$ python3 -q
>>> import numpy as np
>>> np.set_printoptions(precision=1, suppress=True, linewidth=100)
>>> Z = 10 * np.array([[-1.5, 0.8, -0.1, 0.3, -0.4, -1.2, -0.4, -0.1, -0.1, 1.3],
...     [-1.7, -0.4, -1.3, -0.6, -0.2, 1.1, 2.4, 1.2, -0.6, 0.2]])
>>> rng = np.random.default_rng(5)
>>> lab = rng.integers(0, 2, 21)
>>> data = Z[lab] + rng.normal(size=(21, 10))
>>> data
array([[-18.2,  -5. , -11.4,  -5.8,  -3.7,  10.9,  22.8,  11.4,  -6.5,   1.3],
       [-16.4,  -4.1, -13.6,  -5.6,  -1.2,   9.4,  23.7,  11. ,  -6.2,   0.7],
       [-15. ,   8. ,  -1.3,   2. ,  -4.4, -13.1,  -5.4,  -0.8,  -2.1,  14.2],
       [-16.3,  -6. , -12.7,  -7.1,  -2. ,  11. ,  22. ,  11.8,  -6.3,   3. ],
       [-16.2,   8.7,  -2.1,   2.7,  -4.8, -10.6,  -3.4,   1.4,  -0.4,  13.8],
       [-16.2,  -4.6, -13.1,  -4.6,  -2.4,  11.2,  24. ,  12.6,  -6.4,   1.8],
       [-16.8,  -3.9, -13.9,  -5.1,  -3.3,   9.8,  22.7,  13. ,  -6.4,   1. ],
       [-16.1,   8.4,  -2.1,   1.7,  -3.4, -13.2,  -4.3,  -1. ,  -1.4,  12.9],
       [-15.7,  -4.5, -14.3,  -7.8,  -2.2,  10.6,  24.3,  11.5,  -6.5,   1.3],
       [-15.5,   8.2,  -1.4,   3.1,  -2.1, -11.5,  -5.6,   0.7,  -0.7,  12.1],
       [-14.1,   8. ,  -1.6,   2.4,  -5. , -12. ,  -2.9,  -1.3,  -0.6,  14.9],
       [-16.2,   8.3,  -1.3,   1.9,  -5. , -12. ,  -3.6,  -1.5,  -0.9,  13.7],
       [-16.7,  -3.1, -12.5,  -5.5,  -0.2,  11.6,  24.1,  12.7,  -6.9,   1.7],
       [-14.2,   8.6,   0.5,   3. ,  -5.5, -10.1,  -2.9,  -2.1,   0.4,  13. ],
       [-16.8,   7.6,  -1.5,   4.6,  -4.8, -12.3,  -4.3,  -1.4,  -1.9,  13.2],
       [-13.9,   8.6,  -1.9,   1.9,  -3.9, -12.7,  -4.6,  -2.7,   1. ,  13.9],
       [-16. ,   8.9,   0.3,   0.6,  -4.5, -12.4,  -3.4,  -1.1,  -1.2,  12.9],
       [-13.1,  10.2,  -1.5,   2.1,  -1.3, -13. ,  -4.6,  -1. ,  -0.5,  14. ],
       [-14.6,   7.1,  -0.5,   3.2,  -2.1, -12. ,  -5.3,  -2. ,   0.5,  12.5],
       [-19.1,  -4.6, -13. ,  -4.8,  -3. ,  11.7,  24.8,  11.3,  -6.2,   3.8],
       [-13.3,   8.9,  -0.7,   4.1,  -4.1, -12.1,  -4.9,  -1. ,  -1.1,  15.8]])
>>> lab = rng.permutation(10)
>>> A2 = data[:, lab] * rng.choice([-1, 1], 10)
>>> A2
array([[  5. ,  11.4,  -6.5,  22.8,  -1.3,  10.9,   5.8, -11.4,  18.2,  -3.7],
       [  4.1,  13.6,  -6.2,  23.7,  -0.7,   9.4,   5.6, -11. ,  16.4,  -1.2],
       [ -8. ,   1.3,  -2.1,  -5.4, -14.2, -13.1,  -2. ,   0.8,  15. ,  -4.4],
       [  6. ,  12.7,  -6.3,  22. ,  -3. ,  11. ,   7.1, -11.8,  16.3,  -2. ],
       [ -8.7,   2.1,  -0.4,  -3.4, -13.8, -10.6,  -2.7,  -1.4,  16.2,  -4.8],
       [  4.6,  13.1,  -6.4,  24. ,  -1.8,  11.2,   4.6, -12.6,  16.2,  -2.4],
       [  3.9,  13.9,  -6.4,  22.7,  -1. ,   9.8,   5.1, -13. ,  16.8,  -3.3],
       [ -8.4,   2.1,  -1.4,  -4.3, -12.9, -13.2,  -1.7,   1. ,  16.1,  -3.4],
       [  4.5,  14.3,  -6.5,  24.3,  -1.3,  10.6,   7.8, -11.5,  15.7,  -2.2],
       [ -8.2,   1.4,  -0.7,  -5.6, -12.1, -11.5,  -3.1,  -0.7,  15.5,  -2.1],
       [ -8. ,   1.6,  -0.6,  -2.9, -14.9, -12. ,  -2.4,   1.3,  14.1,  -5. ],
       [ -8.3,   1.3,  -0.9,  -3.6, -13.7, -12. ,  -1.9,   1.5,  16.2,  -5. ],
       [  3.1,  12.5,  -6.9,  24.1,  -1.7,  11.6,   5.5, -12.7,  16.7,  -0.2],
       [ -8.6,  -0.5,   0.4,  -2.9, -13. , -10.1,  -3. ,   2.1,  14.2,  -5.5],
       [ -7.6,   1.5,  -1.9,  -4.3, -13.2, -12.3,  -4.6,   1.4,  16.8,  -4.8],
       [ -8.6,   1.9,   1. ,  -4.6, -13.9, -12.7,  -1.9,   2.7,  13.9,  -3.9],
       [ -8.9,  -0.3,  -1.2,  -3.4, -12.9, -12.4,  -0.6,   1.1,  16. ,  -4.5],
       [-10.2,   1.5,  -0.5,  -4.6, -14. , -13. ,  -2.1,   1. ,  13.1,  -1.3],
       [ -7.1,   0.5,   0.5,  -5.3, -12.5, -12. ,  -3.2,   2. ,  14.6,  -2.1],
       [  4.6,  13. ,  -6.2,  24.8,  -3.8,  11.7,   4.8, -11.3,  19.1,  -3. ],
       [ -8.9,   0.7,  -1.1,  -4.9, -15.8, -12.1,  -4.1,   1. ,  13.3,  -4.1]])
>>> Uu, _, vt = np.linalg.svd(data.T @ A2)
>>> np.round(np.linalg.lstsq(data, A2)[0], 1) + 0
array([[ 0.,  0.,  0.,  0.,  0.,  0.,  0.,  0., -1.,  0.],
       [-1.,  0.,  0.,  0.,  0.,  0.,  0.,  0.,  0.,  0.],
       [ 0., -1.,  0.,  0.,  0.,  0.,  0.,  0.,  0.,  0.],
       [ 0.,  0.,  0.,  0.,  0.,  0., -1.,  0.,  0.,  0.],
       [ 0.,  0.,  0.,  0.,  0.,  0.,  0.,  0.,  0.,  1.],
       [ 0.,  0.,  0.,  0.,  0.,  1.,  0.,  0.,  0.,  0.],
       [ 0.,  0.,  0.,  1.,  0.,  0.,  0.,  0.,  0.,  0.],
       [ 0.,  0.,  0.,  0.,  0.,  0.,  0., -1.,  0.,  0.],
       [ 0.,  0.,  1.,  0.,  0.,  0.,  0.,  0.,  0.,  0.],
       [ 0.,  0.,  0.,  0., -1.,  0.,  0.,  0.,  0.,  0.]])
